In [1]: import numpy as np

In [2]: from numpy import linalg as LA

In [3]: np.set_printoptions(precision=3, suppress=True, linewidth=100, sign=" ")

In [4]: def rd(a):
   ...:     return np.round(a, 3) + 0
   ...: 

In [5]: feats = np.loadtxt("block1.csv", delimiter=",")

In [6]: print(feats)
[[ 0.  1.]
 [ 1.  0.]]

In [7]: print(feats @ feats)
[[ 1.  0.]
 [ 0.  1.]]

In [8]: feats.sum(axis=0)
Out[8]: array([ 1.,  1.])

In [9]: np.trace(feats @ feats @ feats) // 6
Out[9]: np.float64(0.0)

In [10]: Lm = np.diag(feats.sum(axis=1)) - feats

In [11]: (LA.eigvalsh(Lm) < 1e-8).sum()
Out[11]: np.int64(1)

In [12]: LA.matrix_rank(Lm)
Out[12]: np.int64(1)

In [13]: round(LA.det(Lm[1:, 1:]))
Out[13]: 1

In [14]: Lm
Out[14]: 
array([[ 1., -1.],
       [-1.,  1.]])

In [15]: print(Lm @ np.ones(2))
[ 0.  0.]

In [16]: rd(np.sort(np.abs(LA.eigvals(feats)))[::-1])
Out[16]: array([ 1.,  1.])

In [17]: pr = np.eye(2)[1]

In [18]: for _ in range(7):
    ...:     pr = pr @ feats
    ...:     print(pr.round(3))
    ...: 
[ 1.  0.]
[ 0.  1.]
[ 1.  0.]
[ 0.  1.]
[ 1.  0.]
[ 0.  1.]
[ 1.  0.]

In [19]: x0 = np.array([-1, 1])

In [20]: feats.T @ (feats @ x0)
Out[20]: array([-1.,  1.])

In [21]: print(rd(LA.det(feats)))
-1.0

In [22]: 2 - LA.matrix_rank(feats - np.eye(2), tol=1e-8)
Out[22]: np.int64(1)

In [23]: rd(LA.norm(x0)), rd(LA.norm(feats @ x0))
Out[23]: (np.float64(1.414), np.float64(1.414))

In [24]: rd(LA.inv(feats))
Out[24]: 
array([[ 0.,  1.],
       [ 1.,  0.]])

In [25]: A = np.loadtxt("arr.csv", delimiter=",")

In [26]: rd(A)
Out[26]: 
array([[-18.259, -27.618, -17.918, -29.216, -23.847,   3.989],
       [ -8.475, -14.037,  -6.584, -13.637, -11.428,   3.354],
       [ -0.104,  -0.265,   0.008,  -0.208,  -0.055,   0.009],
       [  0.425,   0.982,   0.112,   0.844,   0.19 ,   0.096],
       [  7.954,  13.456,   8.152,  14.715,   4.643,   4.57 ],
       [ 12.582,  20.374,  13.872,  22.964,   7.899,   7.273],
       [ 16.404,  25.974,  18.696,  29.722,  10.71 ,   9.442],
       [ 20.445,  31.829,  23.855,  36.834,  13.763,  11.686],
       [ 21.889,  33.908,  25.708,  39.367,  14.87 ,  12.478],
       [ 30.765,  46.585,  37.185,  54.885,  21.816,  17.249]])

In [27]: other = LA.inv(feats)

In [28]: rd(LA.cond(feats))
Out[28]: np.float64(1.0)

In [29]: print(rd(LA.det(feats) * LA.det(other)))
1.0

In [30]: (np.abs(other) > 1e-9).astype(int)
Out[30]: 
array([[ 0,  1],
       [ 1,  0]])

In [31]: other
Out[31]: 
array([[ 0.,  1.],
       [ 1.,  0.]])

In [32]: feats @ other
Out[32]: 
array([[ 1.,  0.],
       [ 0.,  1.]])

In [33]: rd(LA.slogdet(feats)[0])
Out[33]: np.float64(-1.0)

In [34]: print(np.allclose(other, feats.T))
True
